$ python3 -q
>>> import numpy as np
>>> import numpy.linalg as la
>>> np.set_printoptions(suppress=True, linewidth=100)
>>> def rnd(a):
...     return np.round(a, 2) + 0
... 
>>> J = np.load("mat.npy")
>>> J
array([[ 1.13, -1.64,  1.93],
       [-1.8 ,  1.6 , -0.1 ],
       [ 1.2 , -1.5 ,  1.8 ],
       [-0.6 ,  1.5 , -2.5 ]])
>>> x = np.array([2, -2, -2])
>>> y = J @ x
>>> rnd(la.pinv(J) @ J)
array([[1., 0., 0.],
       [0., 1., 0.],
       [0., 0., 1.]])
>>> rnd(la.lstsq(J, y)[0])
array([ 2., -2., -2.])
>>> rnd(la.solve(J.T @ J, J.T @ y))
array([ 2., -2., -2.])
>>> rng = np.random.default_rng(50251)
>>> y = y + 0.02 * rng.normal(size=4)
>>> rnd(y)
array([ 1.63, -6.61,  1.83,  0.83])
>>> c, *_ = la.lstsq(J, y)
>>> rnd(J.T @ (y - J @ c))
array([0., 0., 0.])
>>> [round(float(la.norm(la.solve(J.T @ J + lam * np.eye(3), J.T @ y))), 2) for lam in (0, 1, 10, 100)]
[3.43, 2.64, 0.98, 0.18]
>>> hat = J @ la.solve(J.T @ J, J.T)
>>> print(np.allclose(hat @ hat, hat))
True
>>> rnd(la.eigvalsh(hat))
array([0., 1., 1., 1.])
>>> rnd(hat @ J[:, 0])
array([ 1.13, -1.8 ,  1.2 , -0.6 ])
>>> print(rnd(np.trace(hat)))
3.0
>>> rnd(hat)
array([[ 0.3 , -0.14,  0.27, -0.34],
       [-0.14,  0.97,  0.06, -0.07],
       [ 0.27,  0.06,  0.89,  0.13],
       [-0.34, -0.07,  0.13,  0.84]])
>>> J[4]
Traceback (most recent call last):
  File "<python-input-23>", line 1, in <module>
    J[4]
    ~^^^
IndexError: index 4 is out of bounds for axis 0 with size 4
>>> rnd(J.sum(axis=1))
array([ 1.42, -0.3 ,  1.5 , -1.6 ])
>>> rnd(J.sum(axis=0))
array([-0.07, -0.04,  1.13])
>>> F = np.loadtxt("dump.csv", delimiter=",")
>>> rnd(F)
array([[0.25, 0.38, 0.38],
       [0.17, 0.5 , 0.33],
       [0.33, 0.33, 0.33]])
>>> # rows sum to 1
>>> ev, vecs = la.eig(F)
>>> print(rnd(np.sort(la.eigvals(F @ F))))
[0.   0.02 1.  ]
>>> rnd(np.sort(la.eigvals(la.inv(F))))
array([-19.42,   1.  ,   7.42])
>>> rnd(np.sort(la.eigvals(F.T)))
array([-0.05,  0.13,  1.  ])
>>> print(rnd(F @ vecs[:, 0] - ev[0] * vecs[:, 0]))
[0. 0. 0.]
>>> rnd(ev)
array([ 1.  , -0.05,  0.13])
>>> u = np.array([0, 2, 3])
>>> np.polyval(u, F[0])
array([3.5 , 3.75, 3.75])
>>> rnd(np.array([np.convolve(row, u, "same") for row in F]))
array([[0.5 , 1.5 , 1.88],
       [0.33, 1.5 , 2.17],
       [0.67, 1.67, 1.67]])
>>> print(rnd(la.matrix_power(F, 2)))
[[0.25 0.41 0.34]
 [0.24 0.42 0.34]
 [0.25 0.4  0.35]]
>>> pr = np.eye(3)[2]
>>> for _ in range(3):
...     pr = pr @ F
...     print(pr.round(2))
... 
[0.33 0.33 0.33]
[0.25 0.4  0.35]
[0.25 0.41 0.34]
>>> w1 = np.array([[3, 3, 0, 3, 1], [3, 3, 2, 1, 1], [0, 1, 1, 0, 1]])
>>> c = np.array([2, 0, 0, 1, 0])
>>> H = np.maximum(F @ w1 + c, 0)
>>> print((H > 0).mean(axis=0))
[1. 1. 1. 1. 1.]
>>> rnd(H)
array([[3.88, 2.25, 1.12, 2.12, 1.  ],
       [4.  , 2.33, 1.33, 2.  , 1.  ],
       [4.  , 2.33, 1.  , 2.33, 1.  ]])
>>> (H > 0).astype(int)
array([[1, 1, 1, 1, 1],
       [1, 1, 1, 1, 1],
       [1, 1, 1, 1, 1]])
>>> Z = np.array([[2, -1, 0], [0, -2, -2], [2, 1, 2], [2, -2, 2], [-1, -2, -2]])
>>> (H @ Z).round(6).argmax(axis=1)
array([0, 0, 0])
>>> rnd(H @ Z)
array([[ 13.25, -13.5 ,   0.  ],
       [ 13.67, -13.33,   0.  ],
       [ 13.67, -14.33,   0.  ]])
>>> w1 @ Z
array([[ 11, -17,  -2],
       [ 11, -11,  -2],
       [  1,  -3,  -2]])
>>> X = np.load("layer2.npy")
>>> X
array([[-1.21, -1.15,  3.56],
       [ 0.04, -2.5 ,  2.64],
       [-2.53, -2.48,  0.82],
       [-1.61, -2.1 ,  0.98],
       [ 0.18, -1.76,  1.27],
       [ 0.27, -0.87,  2.99],
       [ 0.24, -1.44,  2.36],
       [ 0.61, -2.81,  2.59],
       [-0.83, -3.75,  2.44],
       [-0.01,  0.53,  3.6 ],
       [-1.37, -0.03,  1.81],
       [-0.14, -1.77,  4.26],
       [-0.04, -0.37,  4.16],
       [-1.09, -2.44,  3.18],
       [-2.44, -3.36,  2.16],
       [ 0.36,  0.75,  2.52],
       [ 0.4 , -0.83,  2.16],
       [ 0.34, -0.07,  2.83]])
>>> Xc = X - X.mean(axis=0)
>>> vecs = la.svd(Xc)[2][:1]
>>> out = Xc - Xc @ vecs.T @ vecs
>>> rnd(np.diag(vecs.T @ vecs))
array([0.23, 0.63, 0.14])
>>> rnd(np.cov(Xc @ vecs.T, rowvar=False))
np.float64(2.23)
>>> print(rnd(out.std(axis=0)))
[0.67 0.55 0.78]
>>> print(rnd((Xc @ vecs.T).std(axis=0)))
[1.45]
>>> K = np.array([[-3.0, 3.0, 0.0], [2.0, 0.0, 0.0], [0.0, 0.0, 3.0]])
>>> print(K)
[[-3.  3.  0.]
 [ 2.  0.  0.]
 [ 0.  0.  3.]]
>>> rnd(la.norm(K, 2))
np.float64(4.5)
>>> print(rnd(la.norm(K, "nuc")))
8.83
>>> la.norm(K, axis=1).argmax()
np.int64(0)
>>> rnd(la.norm(K[0] - K[1]))
np.float64(5.83)
>>> rnd(la.norm(K, 1)), rnd(la.norm(K, np.inf))
(np.float64(5.0), np.float64(6.0))
>>> rnd(la.norm(K, axis=1))
array([4.24, 2.  , 3.  ])
>>> out = np.array([[1, 3, -4], [2, 8, 2], [3, -7, -1]])
>>> W0 = np.triu(out)
>>> W0
array([[ 1,  3, -4],
       [ 0,  8,  2],
       [ 0,  0, -1]])
>>> # triangular, det is the product of the diagonal
>>> np.poly(W0)
array([ 1., -8., -1.,  8.])
>>> np.kron(np.eye(2, dtype=int), W0)
array([[ 1,  3, -4,  0,  0,  0],
       [ 0,  8,  2,  0,  0,  0],
       [ 0,  0, -1,  0,  0,  0],
       [ 0,  0,  0,  1,  3, -4],
       [ 0,  0,  0,  0,  8,  2],
       [ 0,  0,  0,  0,  0, -1]])
